$ python3 -q
>>> import numpy as np
>>> from numpy import linalg as LA
>>> np.set_printoptions(suppress=True, linewidth=140)
>>> A = np.loadtxt("run14.csv", delimiter=",")
>>> A
array([[ -0.3,   0.4,   0. ,   0.6,   0.5],
       [  0.8,   2. ,   1.4,   0.7,   1.3],
       [  0.1,  -2.1,   0.5,   0.4,  -1.7],
       [  0.3,  -3.2,   1.3,   1.5,   0.5],
       [ -0.2,  -2.4,  -0.5,   0.8,   1.1],
       [  0.6,   1.1,   1.2,   0.8,   1.5],
       [ -0.2,  -1.1,   0.9,  -1.5,   1.4],
       [  1.1,  -0.1,  -0.5,  -0.1,  -0.9],
       [  0.2,   0. ,   0.3,  -1.5,   0.9],
       [-19. ,   9. , -13. , -10. ,  -9. ],
       [ -0.6,  -1.5,   1.5,   1.6,   0.4],
       [ -0.3,   0.4,   1.3,   0.1,   0.5],
       [ -1.1,   0.1,   0.6,   0.5,  -0.5],
       [  0. ,  -1.4,  -1.3,  -0.8,  -0.5]])
>>> U, sig, VT = LA.svd(A, full_matrices=False)
>>> np.abs(U[:, 0]).round(6).argmax()
np.int64(9)
>>> np.round(np.abs(VT[0]), 1)
array([0.7, 0.3, 0.5, 0.4, 0.3])
>>> print(np.round(U.T @ A @ VT.T, 1) + 0)
[[28.4  0.   0.   0.   0. ]
 [ 0.   5.6  0.   0.   0. ]
 [ 0.   0.   3.6  0.   0. ]
 [ 0.   0.   0.   3.3  0. ]
 [ 0.   0.   0.   0.   2.1]]
>>> sig.round(1)
array([28.4,  5.6,  3.6,  3.3,  2.1])
>>> np.round(VT @ VT.T, 1) + 0
array([[1., 0., 0., 0., 0.],
       [0., 1., 0., 0., 0.],
       [0., 0., 1., 0., 0.],
       [0., 0., 0., 1., 0.],
       [0., 0., 0., 0., 1.]])
>>> U.shape, sig.shape, VT.shape
((14, 5), (5,), (5, 5))
>>> np.round(np.cumsum(sig ** 2) / np.sum(sig ** 2), 1)
array([0.9, 1. , 1. , 1. , 1. ])
>>> J = np.load("m.npy")
>>> J
array([[-6. , -5.5,  9. , -1.5],
       [-0.9, -0.4, -1.1,  0.2],
       [ 1.1,  0. ,  0.7,  1.5],
       [ 0.2,  1.5, -1.5,  1.2],
       [-0.5,  0.3, -0.4, -0.7],
       [ 1.6,  0.1,  1. , -0.8],
       [ 0.3, -0.6, -1.2,  0.4],
       [ 0.1, -1.4,  0.9,  0.4],
       [-0.9, -0.3, -1.3, -0.2],
       [ 0.8,  1. , -1.5,  0.3],
       [-0.2, -1.6,  0.6, -0.9],
       [ 0. , -0.4, -1.1,  1.3],
       [ 0.6, -0.6,  2.9,  0.6],
       [-1.3, -0.1, -1.4,  1.4],
       [-0.4,  0.6, -0.8,  1.7],
       [ 1.1, -0.4, -0.2,  0.5],
       [-2.3,  1.4, -0.5, -0.4],
       [-0.6,  0.4, -0.6, -1.1],
       [ 0.5,  0.4, -0.4, -0.1],
       [ 0.5,  0.7, -0.3, -1.1],
       [-0.6, -1.5,  0.2, -0.3],
       [-0.1,  0.2, -2. , -2.7],
       [ 0.7,  0.7, -0.5, -0.9],
       [ 0.7,  0.5, -1.8, -0.7],
       [-0.4,  1.2,  1.5,  0.3],
       [-0.9, -2.3,  2.4, -1.3],
       [-0.1,  1.2, -0.1,  0.4],
       [ 2.7, -1.6,  0.4,  0.7],
       [-0.2,  0.1, -1.9,  0.1],
       [ 2.7, -0.1,  0.4,  2.3]])
>>> z = J[:, 3] > np.median(J[:, 3])
>>> u = J[z].mean(axis=0) - J[~z].mean(axis=0)
>>> u.round(1)
array([ 1. ,  0.4, -0.4,  1.7])
>>> (((J - J.mean(axis=0)) @ u > 0) == z).mean()
np.float64(0.8)
>>> print(z.astype(int))
[0 1 1 1 0 0 1 1 0 1 0 1 1 1 1 1 0 0 0 0 0 0 0 0 1 0 1 1 0 1]
